$ ipython --no-banner

In [1]: import numpy as np

In [2]: np.set_printoptions(precision=3, suppress=True, linewidth=100)

In [3]: M = np.loadtxt("out17.csv", delimiter=",")

In [4]: M
Out[4]: 
array([[ 1.1, -1.8, -0.7,  0.7,  0.6,  2. , -0.8, -2.4],
       [-0.6, -1.5,  0.1,  1.3,  0.9,  1. ,  1.2,  0. ],
       [-0.2,  0.5,  0.2,  1. ,  0.7,  0. , -0.3,  7.2],
       [-1. , -0.7,  0.6, -0.9,  0.6,  0.2,  0.2, -1.8],
       [ 0.5,  1.3,  2.9,  1.3, -1.7,  0.5, -0.1, -2.4],
       [-1.2,  0.2,  0.9, -0.6,  0.1,  0.6,  1.9, -0.9],
       [-0.7, -0.2, -0.5, -0.7,  0.8,  1.2,  0. , -4.8],
       [ 0.7,  0.8,  1.4,  0.5, -0.4,  0.2,  0.1,  2.1],
       [-1.4,  1. , -1.4,  0.2, -0.8,  0.8, -1.3, -5.7]])

In [5]: x0 = np.array([5, 3, 6, 1, 3, 9, 4, 9])

In [6]: target = M @ x0

In [7]: np.round(np.linalg.pinv(M) @ M, 3) + 0
Out[7]: 
array([[1., 0., 0., 0., 0., 0., 0., 0.],
       [0., 1., 0., 0., 0., 0., 0., 0.],
       [0., 0., 1., 0., 0., 0., 0., 0.],
       [0., 0., 0., 1., 0., 0., 0., 0.],
       [0., 0., 0., 0., 1., 0., 0., 0.],
       [0., 0., 0., 0., 0., 1., 0., 0.],
       [0., 0., 0., 0., 0., 0., 1., 0.],
       [0., 0., 0., 0., 0., 0., 0., 1.]])

In [8]: np.linalg.solve(M.T @ M, M.T @ target)
Out[8]: array([5., 3., 6., 1., 3., 9., 4., 9.])

In [9]: rng = np.random.default_rng(94)

In [10]: target = target + 0.1 * rng.normal(size=9)

In [11]: target
Out[11]: array([ -8.299,  10.951,  68.334, -16.182,   2.526,   4.587, -37.748,  34.683, -63.953])

In [12]: coef, *_ = np.linalg.lstsq(M, target)

In [13]: [round(float(np.linalg.norm(np.linalg.solve(M.T @ M + lam * np.eye(8), M.T @ target))), 2) for lam in (0, 1, 10, 100)]
Out[13]: [16.07, 13.66, 10.01, 5.21]

In [14]: coef.round()
Out[14]: array([5., 3., 6., 1., 3., 9., 4., 9.])

In [15]: hat = M @ np.linalg.solve(M.T @ M, M.T)

In [16]: np.diag(hat)
Out[16]: array([0.992, 0.952, 0.932, 0.957, 0.9  , 0.978, 0.979, 0.355, 0.954])

In [17]: B = np.c_[M[:, :7] @ np.array([[1, 0, 0, 1, -1, 1, -1],
    ...:     [-2, 0, -1, -2, 0, -1, 1],
    ...:     [-2, 1, -2, 0, 0, 2, 1],
    ...:     [2, 2, 2, 2, -1, -2, 0],
    ...:     [-1, -1, -1, 0, 0, 1, 0],
    ...:     [2, 1, -2, 1, 2, 2, -1],
    ...:     [2, -1, 2, 2, 2, -2, -2]]), np.array([-9, 9, 0, 5, 5, 2, -5, -2, 7])]

In [18]: B
Out[18]: 
array([[ 9.3,  2.9, -1.6,  6.5,  0.6,  6.3, -4. , -9. ],
       [ 8.3,  1.6,  3.4,  8.4,  3.7, -1. , -4.2,  9. ],
       [-0.9,  1.8, -0.2,  0.2, -1.4, -1. ,  1.5,  0. ],
       [-2.4, -1.8, -2.9, -0.8,  2.7,  3.3,  0.3,  5. ],
       [-2.8,  7.8, -4. ,  0.8, -1. ,  1.9,  3.4,  5. ],
       [ 0.3, -1.7, -0.7,  1.6,  6.8, -0.9, -2.1,  2. ],
       [ 0.9, -1.5, -3.4, -0.5,  3.8,  3.1, -1.2, -5. ],
       [-1.7,  2.9, -2.4,  0.5, -0.6,  1.5,  1.1, -2. ],
       [-0.4,  1.9, -1.2, -4.8,  0.2, -2.2,  2.8,  7. ]])

In [19]: np.round(np.linalg.lstsq(M, B[:, 0])[0], 3) + 0
Out[19]: array([ 1., -2., -2.,  2., -1.,  2.,  2.,  0.])

In [20]: np.linalg.norm(np.linalg.qr(M)[0].T @ B, axis=0) ** 2 / ((B ** 2).sum(axis=0) + 1e-12)
Out[20]: array([1.   , 1.   , 1.   , 1.   , 1.   , 1.   , 1.   , 0.978])

In [21]: np.round(np.linalg.norm(B - M @ np.linalg.lstsq(M, B)[0], axis=0), 3) + 0
Out[21]: array([0.   , 0.   , 0.   , 0.   , 0.   , 0.   , 0.   , 2.525])

In [22]: W0 = np.loadtxt("arr.csv", delimiter=",")

In [23]: W0
Out[23]: 
array([[-11.986,   1.752,   0.073,  -8.987,  -8.007],
       [  4.11 ,  -0.122,   5.989,  -2.13 ,  13.004],
       [ -8.   ,   7.869,   8.983,  -9.941,  -5.963],
       [ -6.988, -13.014,   8.824,  12.015, -11.84 ],
       [ -5.121,   7.026,  20.951,  -4.87 ,  -4.886]])

In [24]: left, sigma, Vt = np.linalg.svd(W0)

In [25]: np.argmax(sigma[:-1] / (sigma[1:] + 1e-6)) + 1
Out[25]: np.int64(4)

In [26]: B = left[:, :4] @ np.diag(sigma[:4]) @ Vt[:4]

In [27]: np.linalg.matrix_rank(W0, rtol=0.05)
Out[27]: np.int64(4)

In [28]: np.linalg.matrix_rank(B)
Out[28]: np.int64(4)

In [29]: np.linalg.matrix_rank(W0, rtol=0.1)
Out[29]: np.int64(4)

In [30]: np.argsort(-np.linalg.norm(W0, axis=0).round(6), kind="stable")[:3]
Out[30]: array([2, 4, 3])

In [31]: [round(float(x), 3) for x in np.linalg.svd(W0, compute_uv=False)[:3]]
Out[31]: [31.332, 24.81, 18.768]

In [32]: round(float(np.linalg.norm(W0, 2) / np.linalg.norm(W0)), 3)
Out[32]: 0.7

In [33]: x0 = np.array([2, -1, 0, -1, 1])

In [34]: h1 = np.maximum(W0 @ x0, 0)

In [35]: np.tanh(W0 @ x0)
Out[35]: array([-1.,  1., -1., -1., -1.])

In [36]: np.maximum(W0 @ x0, 0) - np.maximum(-W0 @ x0, 0)
Out[36]: array([-24.744,  23.476, -19.891, -24.817, -17.284])

In [37]: B = W0 / np.sqrt((W0 ** 2).mean(axis=1, keepdims=True))

In [38]: np.linalg.norm(B, axis=1)
Out[38]: array([2.236, 2.236, 2.236, 2.236, 2.236])

In [39]: np.linalg.matrix_rank(W0 - W0.mean(axis=1, keepdims=True))
Out[39]: np.int64(4)

In [40]: np.linalg.matrix_rank(B) == np.linalg.matrix_rank(W0)
Out[40]: np.True_

In [41]: E = np.load("mat.npy")

In [42]: E
Out[42]: 
array([[-1.98,  7.  ,  5.  ,  5.  , -2.  , -5.  ],
       [ 9.  , -3.98,  2.  , -1.  , -7.  , -8.  ],
       [ 0.  , -3.  ,  1.02, -5.  ,  0.  ,  0.  ],
       [-8.  , -5.  ,  9.  , -4.98,  6.  ,  1.  ],
       [ 7.  ,  4.  , -9.  ,  0.  ,  2.02, -2.  ],
       [-2.  ,  7.  ,  5.  ,  5.  , -2.  , -4.98]])

In [43]: left, sigma, Vt = np.linalg.svd(E, full_matrices=False)

In [44]: left.shape, sigma.shape, Vt.shape
Out[44]: ((6, 6), (6,), (6, 6))

In [45]: np.abs(left[:, 0]).round(6).argmax()
Out[45]: np.int64(3)

In [46]: np.round(sigma / sigma[0], 3) + 0
Out[46]: array([1.   , 0.854, 0.692, 0.289, 0.113, 0.   ])

In [47]: np.allclose(left * sigma @ Vt, E)
Out[47]: True

In [48]: np.round(left.T @ left, 3) + 0
Out[48]: 
array([[1., 0., 0., 0., 0., 0.],
       [0., 1., 0., 0., 0., 0.],
       [0., 0., 1., 0., 0., 0.],
       [0., 0., 0., 1., 0., 0.],
       [0., 0., 0., 0., 1., 0.],
       [0., 0., 0., 0., 0., 1.]])

In [49]: (sigma > 1e-8).sum()
Out[49]: np.int64(6)

In [50]: C2 = E.T @ E

In [51]: (E @ E.T).shape
Out[51]: (6, 6)

In [52]: np.round(np.linalg.eigvalsh(C2)[::-1], 3) + 0
Out[52]: array([390.146, 284.777, 186.863,  32.689,   5.008,   0.   ])

In [53]: np.round(np.trace(C2), 3), np.round((E ** 2).sum(), 3)
Out[53]: (np.float64(899.482), np.float64(899.482))

In [54]: np.round(np.linalg.svd(E, compute_uv=False) ** 2, 3) + 0
Out[54]: array([390.146, 284.777, 186.863,  32.689,   5.008,   0.   ])

In [55]: left, sigma, Vt = np.linalg.svd(E)

In [56]: sigma
Out[56]: array([19.752, 16.875, 13.67 ,  5.717,  2.238,  0.001])

In [57]: B = left[:, :5] @ np.diag(sigma[:5]) @ Vt[:5]

In [58]: round(float(np.linalg.norm(E - B, 2)), 3), round(float(sigma[5]), 3)
Out[58]: (0.001, 0.001)

In [59]: np.round(np.abs(E - B).max(), 3)
Out[59]: np.float64(0.0)

In [60]: x0 = np.array([1, -3, -1, 2, 3, 1])

In [61]: h1 = np.maximum(E @ x0, 0)

In [62]: np.maximum(E @ x0, 0) - np.maximum(-E @ x0, 0)
Out[62]: array([-28.98, -12.06,  -2.02,   7.04,   8.06, -28.98])

In [63]: E.T @ h1
Out[63]: array([  0.1  ,  -2.96 ,  -9.18 , -35.059,  58.521,  -9.08 ])

In [64]: h1
Out[64]: array([0.  , 0.  , 0.  , 7.04, 8.06, 0.  ])

In [65]: E * (h1 > 1e-9)[:, None]
Out[65]: 
array([[-0.  ,  0.  ,  0.  ,  0.  , -0.  , -0.  ],
       [ 0.  , -0.  ,  0.  , -0.  , -0.  , -0.  ],
       [ 0.  , -0.  ,  0.  , -0.  ,  0.  ,  0.  ],
       [-8.  , -5.  ,  9.  , -4.98,  6.  ,  1.  ],
       [ 7.  ,  4.  , -9.  ,  0.  ,  2.02, -2.  ],
       [-0.  ,  0.  ,  0.  ,  0.  , -0.  , -0.  ]])
